% ipython --no-banner

In [1]: import numpy as np

In [2]: from numpy import linalg as LA

In [3]: np.set_printoptions(suppress=True, linewidth=100)

In [4]: tidy = lambda a: np.round(a, 2) + 0

In [5]: J = np.load("w.npy")

In [6]: J
Out[6]: 
array([[ 1, -1,  1, -1, -1,  1, -1,  1],
       [ 1, -1, -1,  1,  1, -1, -1,  1],
       [ 1,  1, -1, -1, -1, -1,  1,  1],
       [ 1,  1,  1,  1, -1, -1, -1, -1]])

In [7]: other = J[0, 0] * J[1:] - np.outer(J[1:, 0], J[0])

In [8]: other
Out[8]: 
array([[ 0,  0, -2,  2,  2, -2,  0,  0],
       [ 0,  2, -2,  0,  0, -2,  2,  0],
       [ 0,  2,  0,  2,  0, -2,  0, -2]])

In [9]: LA.matrix_rank(other), LA.matrix_rank(J)
Out[9]: (np.int64(3), np.int64(4))

In [10]: other = J / LA.norm(J, axis=1, keepdims=True)

In [11]: gram = other @ other.T

In [12]: tidy(gram[1])
Out[12]: array([0., 1., 0., 0.])

In [13]: tidy(gram)
Out[13]: 
array([[1., 0., 0., 0.],
       [0., 1., 0., 0.],
       [0., 0., 1., 0.],
       [0., 0., 0., 1.]])

In [14]: tidy(LA.norm(other, axis=1))
Out[14]: array([1., 1., 1., 1.])

In [15]: np.degrees(np.arccos(np.clip(gram[1, 2], -1, 1)))
Out[15]: np.float64(90.0)

In [16]: (np.abs(gram) > 0.9).astype(int)
Out[16]: 
array([[1, 0, 0, 0],
       [0, 1, 0, 0],
       [0, 0, 1, 0],
       [0, 0, 0, 1]])

In [17]: (gram - 2 * np.eye(4)).round(6).argmax(axis=1)
Out[17]: array([1, 0, 0, 0])

In [18]: f = np.array([1, 5])

In [19]: np.array([np.convolve(row, f, "same") for row in J])
Out[19]: 
array([[ 1,  4, -4,  4, -6, -4,  4, -4],
       [ 1,  4, -6, -4,  6,  4, -6, -4],
       [ 1,  6,  4, -6, -6, -6, -4,  6],
       [ 1,  6,  6,  6,  4, -6, -6, -6]])

In [20]: np.polyval(f, J[1])
Out[20]: array([6, 4, 4, 6, 6, 4, 4, 6])

In [21]: np.convolve(J[1], f)
Out[21]: array([ 1,  4, -6, -4,  6,  4, -6, -4,  5])

In [22]: M = np.array([[-1.0, -4.0, -2.0, 4.0, 1.0, 0.0, 0.0],
    ...:     [0.0, -4.0, 3.0, 5.0, -2.0, -5.0, 0.0],
    ...:     [-3.0, 0.0, 3.0, 5.0, 5.0, 2.0, 0.0],
    ...:     [3.0, -2.0, 3.0, -4.0, 5.0, -3.0, 0.0],
    ...:     [2.0, -2.0, -1.0, -3.0, -4.0, -4.0, 0.0],
    ...:     [0.0, -3.0, -1.0, -3.0, -2.0, 4.0, 0.0],
    ...:     [0.0, 0.0, 0.0, 0.0, 0.0, 0.0, 2.0]])

In [23]: other = np.array([[0, 0], [0, 3], [5, 4], [1, 1], [1, 5], [3, 0], [3, 4]])

In [24]: np.einsum("ij->j", M)
Out[24]: array([  1., -15.,   5.,   4.,   3.,  -6.,   2.])

In [25]: LA.matrix_rank(np.vstack([M, other.T]))
Out[25]: np.int64(7)

In [26]: np.einsum("ij,ij->i", M, M)
Out[26]: array([38., 79., 72., 72., 50., 39.,  4.])

In [27]: M @ other
Out[27]: 
array([[ -5., -11.],
       [  3.,  -5.],
       [ 31.,  42.],
       [  7.,  27.],
       [-24., -33.],
       [  2., -26.],
       [  6.,   8.]])

In [28]: np.vstack([M, other.T]).shape
Out[28]: (9, 7)

In [29]: np.einsum("ik,kj->ij", M, other)
Out[29]: 
array([[ -5., -11.],
       [  3.,  -5.],
       [ 31.,  42.],
       [  7.,  27.],
       [-24., -33.],
       [  2., -26.],
       [  6.,   8.]])

In [30]: f = np.array([1, 3, 3, 3, 3, 0, 3])

In [31]: other = M + np.outer(f, np.eye(7)[1])

In [32]: LA.matrix_rank(other - M)
Out[32]: np.int64(1)

In [33]: vec = np.array([1, 1, 5, 0, 4, 4, 5])

In [34]: y = M @ vec

In [35]: y
Out[35]: array([-11., -17.,  40.,  24., -37.,   0.,  10.])

In [36]: tidy(LA.solve(M, y))
Out[36]: array([1., 1., 5., 0., 4., 4., 5.])

In [37]: tidy(LA.solve(M, y + M[:, 5]))
Out[37]: array([1., 1., 5., 0., 4., 5., 5.])

In [38]: tidy(LA.solve(M, M[:, 0]))
Out[38]: array([1., 0., 0., 0., 0., 0., 0.])

In [39]: tidy(LA.solve(M.T, M[6]))
Out[39]: array([0., 0., 0., 0., 0., 0., 1.])

In [40]: tidy(LA.solve(M, -3 * y))
Out[40]: array([ -3.,  -3., -15.,   0., -12., -12., -15.])

In [41]: E = np.load("mat.npy")

In [42]: E
Out[42]: 
array([[ 0.87, -1.92, -4.88],
       [ 0.06,  0.54,  1.86],
       [-1.88,  2.58,  5.42],
       [-0.74,  0.84,  1.56],
       [ 1.29, -0.39,  0.79],
       [-2.06,  2.46,  4.74]])

In [43]: left, s, Vh = LA.svd(E)

In [44]: V = Vh[:(s > 1e-8).sum()]

In [45]: rng = np.random.default_rng(528239)

In [46]: vec = E[3] + 2 * E[1] + rng.integers(2) * np.eye(3)[2]

In [47]: vec
Out[47]: array([-0.62,  1.92,  5.28])

In [48]: tidy(LA.norm(vec - V.T @ V @ vec))
Out[48]: np.float64(0.0)

In [49]: LA.matrix_rank(np.vstack([E, vec]))
Out[49]: np.int64(2)

In [50]: f = np.array([3, 2])

In [51]: tidy(np.cross(E[4, :3], E[0, :3]))
Out[51]: array([ 3.42,  6.98, -2.14])

In [52]: tidy(np.convolve(E[4], f))
Out[52]: array([3.87, 1.41, 1.59, 1.58])

In [53]: LA.cond(E) > 100
Out[53]: np.True_

In [54]: LA.matrix_rank(E, rtol=0.1)
Out[54]: np.int64(2)

In [55]: f, v = E[4], E[5]

In [56]: tidy(f @ f)
Out[56]: np.float64(2.44)

In [57]: tidy(f @ v)
Out[57]: np.float64(0.13)

In [58]: p = (f @ v) / (f @ f) * f

In [59]: tidy(np.outer(f, v))
Out[59]: 
array([[-2.66,  3.17,  6.11],
       [ 0.8 , -0.96, -1.85],
       [-1.63,  1.94,  3.74]])

In [60]: tidy(LA.norm(f + v) ** 2 + LA.norm(f - v) ** 2)
Out[60]: np.float64(70.41)

In [61]: LA.matrix_rank(np.outer(f, v))
Out[61]: np.int64(1)

In [62]: other = LA.inv(M)

In [63]: np.allclose(other, M.T)
Out[63]: False

In [64]: tidy(LA.slogdet(M)[0])
Out[64]: np.float64(1.0)

In [65]: (np.abs(other) > 1e-9).astype(int)
Out[65]: 
array([[1, 1, 1, 1, 1, 1, 0],
       [1, 1, 1, 1, 1, 1, 0],
       [1, 1, 1, 1, 1, 1, 0],
       [1, 1, 1, 1, 1, 1, 0],
       [1, 1, 1, 1, 1, 1, 0],
       [1, 1, 1, 1, 1, 1, 0],
       [0, 0, 0, 0, 0, 0, 1]])

In [66]: tidy(LA.det(M) * LA.det(other))
Out[66]: np.float64(1.0)

In [67]: tidy(LA.inv(other))
Out[67]: 
array([[-1., -4., -2.,  4.,  1.,  0.,  0.],
       [ 0., -4.,  3.,  5., -2., -5.,  0.],
       [-3.,  0.,  3.,  5.,  5.,  2.,  0.],
       [ 3., -2.,  3., -4.,  5., -3.,  0.],
       [ 2., -2., -1., -3., -4., -4.,  0.],
       [ 0., -3., -1., -3., -2.,  4.,  0.],
       [ 0.,  0.,  0.,  0.,  0.,  0.,  2.]])

In [68]: tidy(LA.det(M) * other)
Out[68]: 
array([[  1050.,   8744., -20510.,   4428., -24310.,    196.,      0.],
       [ -2128.,   -288.,  -2016.,   -928.,  -2696.,  -2744.,      0.],
       [ -4760.,   3704.,    784.,    760.,  -2344.,   2464.,      0.],
       [  1484.,   4360.,  -7196.,     80., -10172.,  -1064.,      0.],
       [  2226.,  -2440.,   1778.,   1916.,    906.,  -1596.,      0.],
       [  -560.,   2760.,  -5824.,    512.,  -9784.,   3248.,      0.],
       [     0.,      0.,      0.,      0.,      0.,      0.,  12572.]])
